In [1]: import numpy as np

In [2]: np.set_printoptions(precision=3, suppress=True, linewidth=200)

In [3]: mat = np.load("m.npy")

In [4]: print(mat)
[[ -0.8   0.6   2. ]
 [ -0.4  -1.2  -0.6]
 [ -0.1  -0.5  -0.5]
 [ -0.2   0.3   1.7]
 [ -0.2   1.2   0.6]
 [ -0.7  -0.4   1.3]
 [  1.3  -1.7   0.1]
 [ -0.4   0.    1.5]
 [ -0.5   0.4  -0.6]
 [ -8.  -24.   58. ]
 [ -0.6   0.9   0.4]
 [ -1.5   0.8   1.8]
 [ -0.8  -0.2   1. ]
 [  0.9   0.7   0.7]
 [  1.5   1.7  -0.6]]

In [5]: # row 9 is much longer than the rest

In [6]: M2 = np.array([[-5, -1], [3, 1], [-1, 4]])

In [7]: print(np.einsum("ij->j", mat))
[-10.5 -21.4  66.8]

In [8]: print(np.linalg.matrix_rank(mat @ M2))
2

In [9]: M2 = np.c_[mat[:, :2] @ np.array([[8, 7], [1, 5]]), np.array([2, 4, 0, -1, 1, 4, -4, 2, 5, 0, -1, 2, -5, 3, -2])]

In [10]: print(M2)
[[  -5.8   -2.6    2. ]
 [  -4.4   -8.8    4. ]
 [  -1.3   -3.2    0. ]
 [  -1.3    0.1   -1. ]
 [  -0.4    4.6    1. ]
 [  -6.    -6.9    4. ]
 [   8.7    0.6   -4. ]
 [  -3.2   -2.8    2. ]
 [  -3.6   -1.5    5. ]
 [ -88.  -176.     0. ]
 [  -3.9    0.3   -1. ]
 [ -11.2   -6.5    2. ]
 [  -6.6   -6.6   -5. ]
 [   7.9    9.8    3. ]
 [  13.7   19.    -2. ]]

In [11]: print(np.round(np.linalg.lstsq(mat, M2[:, 0])[0], 3) + 0)
[8. 1. 0.]

In [12]: print(np.round(np.linalg.norm(M2 - mat @ np.linalg.lstsq(mat, M2)[0], axis=0), 3) + 0)
[ 0.     0.    10.321]

In [13]: print(np.abs(np.linalg.svd(mat)[2][-1]))
[0.934 0.266 0.24 ]

In [14]: M2 = mat / np.linalg.norm(mat, axis=1, keepdims=True)

In [15]: C2 = M2 @ M2.T

In [16]: print(np.argwhere(np.triu(np.abs(C2) > 0.95, 1)))
[[ 0  3]
 [ 0  7]
 [ 0 11]
 [ 3  7]
 [ 5 12]]

In [17]: print(np.linalg.norm(M2, axis=1))
[1. 1. 1. 1. 1. 1. 1. 1. 1. 1. 1. 1. 1. 1. 1.]

In [18]: A = np.loadtxt("data.csv", delimiter=",")

In [19]: print(A)
[[-2. -1. -2. -1. -2. -1.]
 [-3. -9. -3. -9. -3. -9.]
 [-3. -4. -3. -4. -3. -4.]
 [-2. -1. -2. -1. -2. -1.]
 [-3. -9. -3. -9. -3. -9.]
 [-3. -4. -3. -4. -3. -4.]]

In [20]: # column 2 repeats column 0

In [21]: rng = np.random.default_rng(70)

In [22]: labels = rng.permutation(6)

In [23]: print(labels)
[0 3 1 5 2 4]

In [24]: M2 = A[labels][:, labels]

In [25]: print(M2)
[[-2. -1. -1. -1. -2. -2.]
 [-2. -1. -1. -1. -2. -2.]
 [-3. -9. -9. -9. -3. -3.]
 [-3. -4. -4. -4. -3. -3.]
 [-3. -4. -4. -4. -3. -3.]
 [-3. -9. -9. -9. -3. -3.]]

In [26]: print(np.round(np.sort(np.abs(np.linalg.eigvals(M2))), 3) + 0)
[ 0.  0.  0.  0.  0. 22.]

In [27]: print(np.diag(M2))
[-2. -1. -9. -4. -3. -3.]

In [28]: print(np.round(np.linalg.det(M2), 3), np.round(np.linalg.det(A[labels]), 3))
0.0 0.0

In [29]: data = np.array([[-2, -1, 3, 2], [-3, 3, -3, -1], [1, 0, 2, -3]]) * (rng.random((3, 4)) < 0.3)

In [30]: print(data)
[[ 0  0  0  2]
 [-3  0 -3 -1]
 [ 0  0  2 -3]]

In [31]: x = np.array([1, 1, 1, 0])

In [32]: h1 = np.maximum(data @ x, 0)

In [33]: print(np.tanh(data @ x))
[ 0.    -1.     0.964]

In [34]: C2 = data.T @ data

In [35]: print(np.trace(C2), (data ** 2).sum())
36 36

In [36]: print(np.linalg.matrix_rank(C2))
3

In [37]: print(np.linalg.svd(data, compute_uv=False) ** 2)
[20.26  15.275  0.465]

In [38]: def softmax(z):
    ...:     e = np.exp(z - z.max(axis=-1, keepdims=True))
    ...:     return e / e.sum(axis=-1, keepdims=True)
    ...: 

In [39]: print(softmax(data[2]))
[0.106 0.106 0.783 0.005]

In [40]: print(softmax(data).sum(axis=1))
[1. 1. 1.]

In [41]: print(softmax(data[2] + -2))
[0.106 0.106 0.783 0.005]

In [42]: S = data @ data.T / np.sqrt(4)

In [43]: print(softmax(S)[2] @ data)
[-0.001  0.     1.998 -2.999]

In [44]: print(softmax(S).round(6).argmax(axis=1))
[0 1 2]

In [45]: print(np.round(softmax(S), 3) + 0)
[[0.946 0.047 0.006]
 [0.    1.    0.   ]
 [0.    0.    1.   ]]

In [46]: print(np.round(softmax(S + np.triu(np.full(S.shape, -np.inf), 1)), 3) + 0)
[[1. 0. 0.]
 [0. 1. 0.]
 [0. 0. 1.]]

In [47]: M2 = data + rng.integers(-2, 3, (3, 2)) @ rng.integers(-2, 3, (2, 4))

In [48]: print(M2)
[[ 0  2  1  3]
 [-3 -2 -4 -2]
 [-4  0  4 -5]]

In [49]: print(np.abs(M2 - data).sum(axis=1))
[4 4 8]

In [50]: print(np.round(np.linalg.svd(M2 - data, compute_uv=False), 3) + 0)
[4.899 3.464 0.   ]

In [51]: x = np.array([2, 1, 1, 2])

In [52]: print(data @ np.ones(4))
[ 2. -7. -1.]

In [53]: print(data @ x)
[  4 -11  -4]

In [54]: print(np.einsum("ij,j->i", data, x))
[  4 -11  -4]

In [55]: print(data @ np.eye(4)[0])
[ 0. -3.  0.]

In [56]: print(np.linalg.norm(data @ x) <= np.linalg.norm(data, 2) * np.linalg.norm(x) + 1e-9)
True

In [57]: print(data @ (2 * x))
[  8 -22  -8]

In [58]: x @ data
Traceback (most recent call last):
  Cell In[58], line 1
    x @ data
ValueError: matmul: Input operand 1 has a mismatch in its core dimension 0, with gufunc signature (n?,k),(k,m?)->(n?,m?) (size 3 is different from 4)


In [59]: print(np.sign((data @ x).round(6)))
[ 1 -1 -1]

In [60]: E = np.loadtxt("run18.csv", delimiter=",")

In [61]: print(E)
[[-10.   1.   1.   2.]
 [ -3.   7.  -1.   2.]
 [  1.   2.  -7.  -1.]
 [  0.   2.   2.  -3.]]

In [62]: ev, vecs = np.linalg.eig(E)

In [63]: print(np.round(E @ vecs[:, 0] - ev[0] * vecs[:, 0], 3) + 0)
[0. 0. 0. 0.]

In [64]: print(round(np.prod(ev), 3))
-1685.0

In [65]: t3 = np.stack([E, 4 * E, E[::-1]])

In [66]: print(np.einsum("bij,cij->bc", t3, t3))
[[ 241.  964.   28.]
 [ 964. 3856.  112.]
 [  28.  112.  241.]]

In [67]: print(t3.shape)
(3, 4, 4)

In [68]: print((t3 @ E.T).shape)
(3, 4, 4)

In [69]: print(t3.sum(axis=0))
[[-50.   7.   7.   7.]
 [-14.  37. -12.   9.]
 [  2.  17. -36.  -3.]
 [-10.  11.  11. -13.]]

In [70]: print(np.linalg.norm(t3, axis=(1, 2)))
[15.524 62.097 15.524]

In [71]: print(np.linalg.det(t3))
[  -1685. -431360.   -1685.]

In [72]: print(np.linalg.matrix_rank(t3))
[4 4 4]

In [73]: M2 = np.array([[1, 1], [0, 2], [0, 0], [0, 2]])

In [74]: print(np.einsum("ik,kj->ji", E, M2))
[[-10.  -3.   1.   0.]
 [ -4.  15.   3.  -2.]]

In [75]: print(np.einsum("ij,ij->i", E, E))
[106.  63.  55.  17.]

In [76]: print(np.linalg.matrix_rank(np.vstack([E, M2.T])))
4

In [77]: print(np.einsum("ij->j", E))
[-12.  12.  -5.   0.]

In [78]: O, vecs = np.linalg.qr(E[:, :1])[0], np.linalg.qr(E[:, 1:])[0]

In [79]: sigma = np.linalg.svd(O.T @ vecs, compute_uv=False)

In [80]: print(round(float(np.linalg.norm(O @ O.T - vecs @ vecs.T, 2)), 3))
1.0

In [81]: print((sigma > 0.9).sum())
0

In [82]: f = np.array([-3, -5, 3])

In [83]: print(np.convolve(E[3], f))
[  0.  -6. -16.   5.  21.  -9.]

In [84]: print(np.correlate(E[3], E[2], "full"))
[  0.  -2. -16.  -7.  27.  -4.  -3.]

In [85]: M2 = np.array([[3], [0]])

In [86]: X = np.block([[np.zeros((2, 2)), M2], [M2.T, np.zeros((1, 1))]])

In [87]: print(X)
[[0. 0. 3.]
 [0. 0. 0.]
 [3. 0. 0.]]

In [88]: print(np.einsum("ii->", X))
0.0

In [89]: print(round(float(np.linalg.det(X[::-1])), 3))
0.0

In [90]: print(np.round(np.poly(X), 3) + 0)
[ 1.  0. -9.  0.]

In [91]: print(np.linalg.eigvals(X))
[ 3. -3.  0.]

In [92]: print(round(float(np.linalg.eigvals(X).sum().real), 3))
-0.0

In [93]: print(round(np.linalg.det(X.T), 3))
0.0

In [94]: ev, vecs = np.linalg.eigh(X)

In [95]: x = np.array([-6, 7, 2])

In [96]: print((np.sign(vecs[:, -1].round(6)) == np.sign(vecs[0, -1].round(6))).astype(int))
[1 0 1]

In [97]: print(np.round(vecs * np.abs(ev) @ vecs.T, 3) + 0)
[[3. 0. 0.]
 [0. 0. 0.]
 [0. 0. 3.]]

In [98]: print(np.round(x @ X @ x / (x @ x), 3), ev[0], ev[-1])
-0.809 -3.0 3.0

In [99]: print(x @ X @ x)
-72.0

In [100]: print([round(float(np.linalg.det(X[:i, :i])), 2) + 0 for i in range(1, 4)])
[0.0, 0.0, 0.0]

In [101]: print(np.all(np.linalg.eigvalsh(X) > 0))
False

In [102]: try:
     ...:     np.linalg.cholesky(X)
     ...: except np.linalg.LinAlgError as e:
     ...:     print("failed:", e)
     ...: 
failed: Matrix is not positive definite

In [103]: print(round(np.trace(np.linalg.pinv(X) @ X), 3))
2.0

In [104]: print(np.linalg.lstsq(X[:-1].T, X[-1])[2])
1

In [105]: print(np.argsort(-np.linalg.norm(X, axis=0).round(6), kind="stable")[:3])
[0 2 1]

In [106]: print([round(float(x), 3) for x in np.linalg.svd(X, compute_uv=False)[:3]])
[3.0, 3.0, 0.0]

In [107]: F = np.loadtxt("block19.csv", delimiter=",")

In [108]: print(F)
[[-3.301  1.263  1.286 -1.362]
 [-0.413 -3.223  2.324  0.204]
 [-2.063 -1.76  -2.865  0.66 ]
 [-0.825  0.958  0.858  3.697]]

In [109]: Xc = mat - mat.mean(axis=0)

In [110]: vecs = np.linalg.svd(Xc)[2][:1]

In [111]: M2 = Xc - Xc @ vecs.T @ vecs

In [112]: print((Xc @ vecs.T).std(axis=0))
[15.677]

In [113]: print(np.cov(Xc @ vecs.T, rowvar=False))
263.33421658684057

In [114]: print(np.linalg.norm(M2, axis=1).round(6).argmax())
6
